$ ipython --no-banner

In [1]: import numpy as np

In [2]: np.set_printoptions(precision=3, suppress=True, linewidth=140, floatmode="fixed")

In [3]: rd = lambda a: np.round(a, 3) + 0

In [4]: C = np.array([[0.3, 0.8, -1.7], [-0.1, 0.5, -1.7]])

In [5]: rng = np.random.default_rng(159351)

In [6]: feats = np.array([[3, 2],
   ...:     [3, 1],
   ...:     [0, 1],
   ...:     [0, 0],
   ...:     [2, 3],
   ...:     [1, 3],
   ...:     [3, 1],
   ...:     [1, 3],
   ...:     [1, 2],
   ...:     [1, 3],
   ...:     [0, 1],
   ...:     [1, 1],
   ...:     [2, 1],
   ...:     [1, 1]]) @ C + 0.1 * rng.normal(size=(14, 3))

In [7]: rd(feats)
Out[7]: 
array([[ 0.656,  3.330, -8.503],
       [ 0.752,  2.712, -6.889],
       [-0.218,  0.617, -1.589],
       [ 0.163,  0.043, -0.136],
       [ 0.249,  2.847, -8.595],
       [ 0.152,  2.333, -6.867],
       [ 0.903,  2.906, -6.827],
       [-0.020,  2.379, -6.619],
       [ 0.275,  1.701, -5.211],
       [-0.027,  2.426, -6.987],
       [-0.122,  0.608, -1.693],
       [ 0.133,  1.315, -3.365],
       [ 0.585,  1.955, -5.017],
       [ 0.157,  1.526, -3.296]])

In [8]: other = np.c_[feats[:, :2] @ np.array([[-2, 0], [-3, -1]]), np.array([2, 1, 0, 0, 0, 0, 0, 0, 0, 0, 1, 0, 0, 0])]

In [9]: rd(other)
Out[9]: 
array([[-11.302,  -3.330,   2.000],
       [ -9.640,  -2.712,   1.000],
       [ -1.417,  -0.617,   0.000],
       [ -0.455,  -0.043,   0.000],
       [ -9.041,  -2.847,   0.000],
       [ -7.303,  -2.333,   0.000],
       [-10.525,  -2.906,   0.000],
       [ -7.096,  -2.379,   0.000],
       [ -5.651,  -1.701,   0.000],
       [ -7.224,  -2.426,   0.000],
       [ -1.579,  -0.608,   1.000],
       [ -4.212,  -1.315,   0.000],
       [ -7.033,  -1.955,   0.000],
       [ -4.890,  -1.526,   0.000]])

In [10]: rd(np.linalg.norm(other - feats @ np.linalg.lstsq(feats, other)[0], axis=0))
Out[10]: array([0.000, 0.000, 2.021])

In [11]: rd(np.linalg.lstsq(feats, other[:, 0])[0])
Out[11]: array([-2.000, -3.000,  0.000])

In [12]: np.linalg.matrix_rank(other)
Out[12]: np.int64(3)

In [13]: np.linalg.matrix_rank(np.c_[feats, other])
Out[13]: np.int64(4)

In [14]: vec = np.array([1, 2, 0])

In [15]: h1 = np.maximum(feats @ vec, 0)

In [16]: rd(feats.T @ h1)
Out[16]: array([  21.691,  136.640, -364.933])

In [17]: rd(feats * (h1 > 1e-9)[:, None])
Out[17]: 
array([[ 0.656,  3.330, -8.503],
       [ 0.752,  2.712, -6.889],
       [-0.218,  0.617, -1.589],
       [ 0.163,  0.043, -0.136],
       [ 0.249,  2.847, -8.595],
       [ 0.152,  2.333, -6.867],
       [ 0.903,  2.906, -6.827],
       [-0.020,  2.379, -6.619],
       [ 0.275,  1.701, -5.211],
       [-0.027,  2.426, -6.987],
       [-0.122,  0.608, -1.693],
       [ 0.133,  1.315, -3.365],
       [ 0.585,  1.955, -5.017],
       [ 0.157,  1.526, -3.296]])
